$ python -q
>>> import numpy as np
>>> np.set_printoptions(precision=1, suppress=True, linewidth=140, legacy="1.25")
>>> data = np.loadtxt("x.csv", delimiter=",")
>>> data.round(1) + 0
array([[ 0. , -0.3],
       [ 0. , -0.3],
       [ 0.1, -1. ],
       [ 0.2, -1.7]])
>>> round(float(np.linalg.norm(data, 2)), 1)
2.0
>>> np.round(np.linalg.norm(data, 1), 1), round(np.linalg.norm(data, np.inf), 1)
(3.2, 1.9)
>>> round(np.linalg.norm(data[1] - data[3]), 1)
1.4
>>> round(np.linalg.norm(data[1], 1), 1), round(float(np.linalg.norm(data[1], np.inf)), 1)
(0.3, 0.3)
>>> np.linalg.norm(data, axis=1)
array([0.3, 0.3, 1. , 1.7])
>>> round(np.linalg.norm(data, "nuc"), 1)
2.0
>>> rank = np.linalg.matrix_rank(data)
>>> rank
1
>>> ns = np.linalg.svd(data)[2][rank:].T
>>> ns[:, 0] / ns[np.abs(ns[:, 0]).round(6).argmax(), 0]
array([1. , 0.1])
>>> np.round(ns @ ns.T, 1) + 0
array([[1. , 0.1],
       [0.1, 0. ]])
>>> np.allclose(data @ ns, 0)
True
>>> [int(np.linalg.matrix_rank(data[:, :j + 1])) for j in range(2)]
[1, 1]
>>> [int(np.linalg.matrix_rank(np.delete(data, i, axis=0))) for i in range(4)]
[1, 1, 1, 1]
>>> J = np.load("case15.npy")
>>> J
array([[-1, -1,  2],
       [ 2, -1, -1],
       [-1,  2, -1]])
>>> # null space of dimension 1
>>> U, sig, vt = np.linalg.svd(J)
>>> sig.round(1) + 0
array([3., 3., 0.])
>>> np.argmax(sig[:-1] / (sig[1:] + 1e-6)) + 1
2
>>> other = U[:, :2] @ np.diag(sig[:2]) @ vt[:2]
>>> round(float(np.linalg.norm(J - other, 2)), 1), round(sig[2], 1)
(0.0, 0.0)
>>> np.linalg.matrix_rank(J, rtol=0.05)
2
>>> U, sig, vt = np.linalg.svd(J)
>>> evecs = vt[:(sig > 1e-8).sum()]
>>> rng = np.random.default_rng(7881)
>>> x0 = J[1] + -1 * J[0] + rng.integers(2) * np.eye(3)[2]
>>> x0
array([ 3.,  0., -2.])
>>> np.diag(evecs.T @ evecs)
array([0.7, 0.7, 0.7])
>>> np.linalg.matrix_rank(np.vstack([J, x0]))
3
>>> other = J + rng.integers(-2, 3, (3, 2)) @ rng.integers(-2, 3, (2, 3))
>>> other
array([[ 0, -3, -1],
       [ 2, -1, -1],
       [-4,  3, -2]])
>>> np.abs(other - J).sum(axis=1)
array([6, 0, 5])
>>> np.linalg.svd(other - J, compute_uv=False)
array([3.9, 3.2, 0. ])
>>> np.linalg.matrix_rank(other - J, tol=1e-8)
2
>>> f = np.array([-5, 4, -2, -7]) + 0.5
>>> W0 = np.eye(4) - 2 * np.outer(f, f) / (f @ f)
>>> W0.round(1) + 0
array([[ 0.5,  0.5, -0.2, -0.7],
       [ 0.5,  0.5,  0.2,  0.7],
       [-0.2,  0.2,  0.9, -0.2],
       [-0.7,  0.7, -0.2,  0. ]])
>>> # orthonormal columns
>>> Q, Rm = np.linalg.qr(W0)
>>> np.round(Q.T @ Q, 1) + 0
array([[1., 0., 0., 0.],
       [0., 1., 0., 0.],
       [0., 0., 1., 0.],
       [0., 0., 0., 1.]])
>>> round(float(abs(Rm[0, 0])), 1), np.round(np.linalg.norm(W0[:, 0]), 1)
(1.0, 1.0)
>>> np.round(W0 @ W0.T, 1) + 0
array([[1., 0., 0., 0.],
       [0., 1., 0., 0.],
       [0., 0., 1., 0.],
       [0., 0., 0., 1.]])
>>> np.round(np.linalg.pinv(W0), 1) + 0
array([[ 0.5,  0.5, -0.2, -0.7],
       [ 0.5,  0.5,  0.2,  0.7],
       [-0.2,  0.2,  0.9, -0.2],
       [-0.7,  0.7, -0.2,  0. ]])
>>> np.linalg.norm(W0, axis=0)
array([1., 1., 1., 1.])
>>> W = np.array([[2, 3, 0, 1, 3], [3, 2, 1, 3, 2], [1, 1, 3, 3, 3], [3, 2, 0, 2, 1]])
>>> coef = np.array([1, 1, 0, 1, 1])
>>> hid = np.maximum(W0 @ W + coef, 0)
>>> (hid > 0).astype(int)
array([[1, 1, 0, 1, 1],
       [1, 1, 1, 1, 1],
       [1, 1, 1, 1, 1],
       [1, 1, 1, 1, 0]])
>>> (hid > 0).mean(axis=0)
array([1. , 1. , 0.8, 1. , 0.8])
>>> Z = np.array([[-1, -1, -2], [-2, -1, 1], [-2, 2, -1], [-2, -1, 0], [1, 0, -2]])
>>> hid @ Z
array([[ -5.1,  -4.3,  -5.2],
       [-22.9, -13.7, -16.8],
       [-14. ,  -0.4, -11.4],
       [ -5.1,  -3.3,  -2.9]])
